In [1]: import numpy as np

In [2]: np.set_printoptions(suppress=True, linewidth=140)

In [3]: K = np.array([[-29, 27, 30], [3, 3, -6], [-29, 15, 36]])

In [4]: K
Out[4]: 
array([[-29,  27,  30],
       [  3,   3,  -6],
       [-29,  15,  36]])

In [5]: print(np.einsum("ii->", K))
10

In [6]: np.round(np.linalg.eigvals(K), 2) + 0
Out[6]: array([18., -8.,  0.])

In [7]: print(round(float(np.linalg.det(K[::-1])), 2))
-0.0

In [8]: np.round(np.linalg.det(2 * K), 2), round(np.linalg.det(K), 2)
Out[8]: (np.float64(0.0), np.float64(0.0))

In [9]: print(np.round(np.linalg.det(K.T), 2))
-0.0

In [10]: rk = np.linalg.matrix_rank(K)

In [11]: rk
Out[11]: np.int64(2)

In [12]: N = np.linalg.svd(K)[2][rk:].T

In [13]: [int(np.linalg.matrix_rank(np.delete(K, i, axis=0))) for i in range(3)]
Out[13]: [2, 2, 2]

In [14]: np.linalg.matrix_rank(K.T @ K), np.linalg.matrix_rank(K @ K.T)
Out[14]: (np.int64(2), np.int64(2))

In [15]: np.allclose(K @ N, 0)
Out[15]: True

In [16]: F = np.array([[7, 3, -1, 4, 2],
    ...:     [-4, -1, -6, -1, -2],
    ...:     [2, 6, -1, 7, -5],
    ...:     [-3, 7, 7, -3, 6],
    ...:     [-8, -1, 9, 8, 1]])

In [17]: F[0] = F[1]

In [18]: F
Out[18]: 
array([[-4, -1, -6, -1, -2],
       [-4, -1, -6, -1, -2],
       [ 2,  6, -1,  7, -5],
       [-3,  7,  7, -3,  6],
       [-8, -1,  9,  8,  1]])

In [19]: print(np.linalg.cond(F) > 100)
True

In [20]: print([round(float(x), 2) for x in np.linalg.svd(F, compute_uv=False)[:3]])
[16.81, 12.18, 10.23]

In [21]: round(float(np.linalg.norm(F, 2) / np.linalg.norm(F)), 2)
Out[21]: 0.69

In [22]: U, sig, vt = np.linalg.svd(F)

In [23]: np.argmax(sig[:-1] / (sig[1:] + 1e-6)) + 1
Out[23]: np.int64(4)

In [24]: Y = U[:, :4] @ np.diag(sig[:4]) @ vt[:4]

In [25]: round(float(np.linalg.norm(F - Y, 2)), 2), round(sig[4], 2)
Out[25]: (0.0, np.float64(0.0))

In [26]: print(round(float(np.abs(F - Y).max()), 2))
0.0

In [27]: print(np.linalg.matrix_rank(F, rtol=0.05))
4

In [28]: np.unique(F.round(6), axis=0).shape
Out[28]: (4, 5)

In [29]: print(np.allclose(F[:-1].T @ np.linalg.lstsq(F[:-1].T, F[-1])[0], F[-1]))
False

In [30]: np.round(np.trace(np.linalg.pinv(F) @ F), 2)
Out[30]: np.float64(4.0)

In [31]: print(np.abs(np.diag(np.linalg.qr(F)[1])) > 1e-9)
[ True  True  True  True False]

In [32]: W0 = np.array([[4, 4, 4, 4, 4],
    ...:     [4, 8, 8, 8, 8],
    ...:     [4, 8, 12, 12, 12],
    ...:     [4, 8, 12, 16, 16],
    ...:     [4, 8, 12, 16, 20]])

In [33]: print(W0)
[[ 4  4  4  4  4]
 [ 4  8  8  8  8]
 [ 4  8 12 12 12]
 [ 4  8 12 16 16]
 [ 4  8 12 16 20]]

In [34]: Y = np.linalg.inv(W0)

In [35]: np.round(np.linalg.inv(Y), 2)
Out[35]: 
array([[ 4.,  4.,  4.,  4.,  4.],
       [ 4.,  8.,  8.,  8.,  8.],
       [ 4.,  8., 12., 12., 12.],
       [ 4.,  8., 12., 16., 16.],
       [ 4.,  8., 12., 16., 20.]])

In [36]: np.round(np.linalg.det(W0) * np.linalg.det(Y), 2)
Out[36]: np.float64(1.0)

In [37]: round(float(np.linalg.cond(W0)), 2)
Out[37]: 45.46

In [38]: W0 @ Y
Out[38]: 
array([[1., 0., 0., 0., 0.],
       [0., 1., 0., 0., 0.],
       [0., 0., 1., 0., 0.],
       [0., 0., 0., 1., 0.],
       [0., 0., 0., 0., 1.]])

In [39]: Y = np.array([[-2, -1, -2, 2, 0],
    ...:     [-1, -1, 1, -2, 0],
    ...:     [-2, -2, -1, -1, 1],
    ...:     [2, 2, 1, 2, -2],
    ...:     [-1, -2, 2, -2, 2]])

In [40]: data = np.triu(Y, 1)

In [41]: data
Out[41]: 
array([[ 0, -1, -2,  2,  0],
       [ 0,  0,  1, -2,  0],
       [ 0,  0,  0, -1,  1],
       [ 0,  0,  0,  0, -2],
       [ 0,  0,  0,  0,  0]])

In [42]: U, sig, vt = np.linalg.svd(data)

In [43]: V = vt[:(sig > 1e-8).sum()]

In [44]: rng = np.random.default_rng(220)

In [45]: x0 = data[3] + -1 * data[0] + rng.integers(2) * np.eye(5)[2]

In [46]: x0
Out[46]: array([ 0.,  1.,  3., -2., -2.])

In [47]: print(np.round(np.linalg.norm(x0 - V.T @ V @ x0), 2))
0.0

In [48]: Y = np.array([[1, 3], [1, -1]])

In [49]: W2 = np.kron(Y, data)

In [50]: round(float(np.linalg.norm(W2, 2)), 2), round(np.linalg.norm(Y, 2) * np.linalg.norm(data, 2), 2)
Out[50]: (12.11, np.float64(12.11))

In [51]: np.linalg.matrix_rank(W2)
Out[51]: np.int64(8)

In [52]: W2.shape
Out[52]: (10, 10)

In [53]: mat = rng.normal(size=(21, 5)) + 3 * np.array([-1, -3, 2, -2, 3])

In [54]: mat.round(2)
Out[54]: 
array([[ -3.47,  -8.67,   5.81,  -4.16,   9.19],
       [ -1.58,  -7.94,   3.25,  -5.66,   9.8 ],
       [ -2.85,  -7.43,   6.92,  -5.61,  10.74],
       [ -3.96, -10.89,   5.07,  -4.78,   8.98],
       [ -0.96,  -9.01,   5.37,  -5.09,   7.41],
       [ -4.22,  -8.5 ,   5.02,  -6.28,   9.09],
       [ -2.62,  -8.06,   5.63,  -3.98,   9.93],
       [ -4.  ,  -8.01,   6.55,  -5.55,  10.28],
       [ -2.15,  -9.13,   7.41,  -6.23,   6.34],
       [ -3.05,  -8.84,   6.98,  -5.75,   8.16],
       [ -0.27, -10.02,   5.87,  -6.59,   9.1 ],
       [ -2.21,  -8.12,   4.45,  -4.93,   8.71],
       [ -2.41,  -7.92,   6.79,  -6.37,   9.84],
       [ -1.44,  -8.01,   4.73,  -6.66,   8.21],
       [ -2.52,  -8.3 ,   8.41,  -4.21,   8.43],
       [ -4.39,  -9.69,   6.37,  -6.98,   9.01],
       [ -3.13,  -8.79,   5.8 ,  -5.25,  10.55],
       [ -1.16,  -9.55,   6.65,  -4.22,  11.04],
       [ -2.76,  -9.64,   6.49,  -6.88,   8.12],
       [ -2.5 ,  -9.95,   6.2 ,  -7.21,   9.16],
       [ -4.43, -10.57,   6.86,  -6.29,  10.29]])

In [55]: Y = np.c_[mat[:, :1] @ np.array([[1]]), np.array([2, 3, 1, 1, -2, -3, -3, 0, -3, 2, 0, -2, -1, -1, 2, -3, 2, 0, 0, 3, 3])]

In [56]: Y.round(2)
Out[56]: 
array([[-3.47,  2.  ],
       [-1.58,  3.  ],
       [-2.85,  1.  ],
       [-3.96,  1.  ],
       [-0.96, -2.  ],
       [-4.22, -3.  ],
       [-2.62, -3.  ],
       [-4.  ,  0.  ],
       [-2.15, -3.  ],
       [-3.05,  2.  ],
       [-0.27,  0.  ],
       [-2.21, -2.  ],
       [-2.41, -1.  ],
       [-1.44, -1.  ],
       [-2.52,  2.  ],
       [-4.39, -3.  ],
       [-3.13,  2.  ],
       [-1.16,  0.  ],
       [-2.76,  0.  ],
       [-2.5 ,  3.  ],
       [-4.43,  3.  ]])

In [57]: np.round(np.linalg.lstsq(mat, Y[:, 0])[0], 2) + 0
Out[57]: array([1., 0., 0., 0., 0.])
